In [1]: import numpy as np

In [2]: from numpy import linalg as LA

In [3]: np.set_printoptions(precision=1, suppress=True, linewidth=120)

In [4]: arr = np.load("test2.npy")

In [5]: arr
Out[5]: 
array([[ 3.2,  3.2, -0.2],
       [ 1.4,  2.4, -0.1],
       [ 0.9,  0.8, -0.2]])

In [6]: round(float(np.einsum("ii->", arr)), 1)
Out[6]: 5.4

In [7]: np.round(LA.det(arr.T), 1)
Out[7]: np.float64(-0.5)

In [8]: round(np.einsum("ij,ji->", arr, arr), 1)
Out[8]: np.float64(24.5)

In [9]: np.round(LA.det(arr[::-1]), 1)
Out[9]: np.float64(0.5)

In [10]: feats = np.load("m.npy")

In [11]: feats
Out[11]: 
array([[ 0.2, -0.2,  0.1, -0.3],
       [-0.2,  0.2, -0.3,  0.2],
       [ 0.1, -0.3,  0.9,  0.2],
       [-0.3,  0.2,  0.2,  0.7]])

In [12]: Uu, s, vt = LA.svd(feats)

In [13]: vecs = vt[:(s > 1e-8).sum()]

In [14]: rng = np.random.default_rng(224)

In [15]: x0 = feats[1] + 5 * feats[0] + rng.integers(2) * np.eye(4)[1]

In [16]: x0
Out[16]: array([ 0.8,  0.3,  0.2, -1.5])

In [17]: vecs.T @ vecs
Out[17]: 
array([[ 0.2, -0.2,  0.1, -0.3],
       [-0.2,  0.2, -0.3,  0.2],
       [ 0.1, -0.3,  0.9,  0.2],
       [-0.3,  0.2,  0.2,  0.7]])

In [18]: np.round(LA.norm(x0 - vecs.T @ vecs @ x0), 1)
Out[18]: np.float64(0.9)

In [19]: W1 = np.array([[3, 0, -1, 0], [3, 3, -2, 3], [3, -1, 0, -1], [1, 2, -1, -3]])

In [20]: b = np.array([2, 0, -2, 5])

In [21]: H = np.maximum(feats @ W1 + b, 0)

In [22]: LA.matrix_rank(H)
Out[22]: np.int64(3)

In [23]: H
Out[23]: 
array([[2. , 0. , 0. , 5.4],
       [1.5, 1.3, 0. , 5.1],
       [4.3, 0. , 0. , 2.9],
       [2.9, 2. , 0. , 3.4]])

In [24]: (H > 0).astype(int)
Out[24]: 
array([[1, 0, 0, 1],
       [1, 1, 0, 1],
       [1, 0, 0, 1],
       [1, 1, 0, 1]])

In [25]: basis = np.array([[1, 4, 5], [2, 1, 0], [1, 3, 3], [4, 5, 3]])

In [26]: (H @ basis).round(6).argmax(axis=1)
Out[26]: array([1, 1, 1, 1])

In [27]: H @ basis
Out[27]: 
array([[23.7, 35.1, 26.2],
       [24.7, 33. , 23. ],
       [15.7, 31.5, 30. ],
       [20.4, 30.4, 24.5]])

In [28]: W1 @ basis
Out[28]: 
array([[  2,   9,  12],
       [ 19,  24,  18],
       [ -3,   6,  12],
       [ -8, -12,  -7]])

In [29]: def softmax(z):
    ...:     e = np.exp(z - z.max(axis=-1, keepdims=True))
    ...:     return e / e.sum(axis=-1, keepdims=True)
    ...: 

In [30]: softmax(feats[2] + -1)
Out[30]: array([0.2, 0.1, 0.4, 0.2])

In [31]: softmax(feats[2])
Out[31]: array([0.2, 0.1, 0.4, 0.2])

In [32]: S = feats @ feats.T / np.sqrt(4)

In [33]: softmax(S)
Out[33]: 
array([[0.3, 0.2, 0.3, 0.2],
       [0.2, 0.3, 0.2, 0.3],
       [0.2, 0.2, 0.3, 0.2],
       [0.2, 0.3, 0.2, 0.3]])

In [34]: np.round(softmax(S)[2] @ feats, 1) + 0
Out[34]: array([0. , 0. , 0.3, 0.2])

In [35]: softmax(S + np.triu(np.full(S.shape, -np.inf), 1))
Out[35]: 
array([[1. , 0. , 0. , 0. ],
       [0.5, 0.5, 0. , 0. ],
       [0.3, 0.3, 0.4, 0. ],
       [0.2, 0.3, 0.2, 0.3]])

In [36]: W0 = np.load("arr.npy")

In [37]: W0
Out[37]: 
array([[-1., -3.,  0.,  0.],
       [-3., -4., -3.,  0.],
       [ 0., -3.,  0., -3.],
       [ 0.,  0., -3.,  1.]])

In [38]: # symmetric, so the eigenvalues are real

In [39]: M2 = np.array([[0, 1, 1], [1, -2, 2]])

In [40]: basis = np.kron(M2, W0)

In [41]: round(LA.norm(basis, 2), 1), np.round(LA.norm(M2, 2) * LA.norm(W0, 2), 1)
Out[41]: (np.float64(21.1), np.float64(21.1))

In [42]: LA.matrix_rank(basis)
Out[42]: np.int64(8)
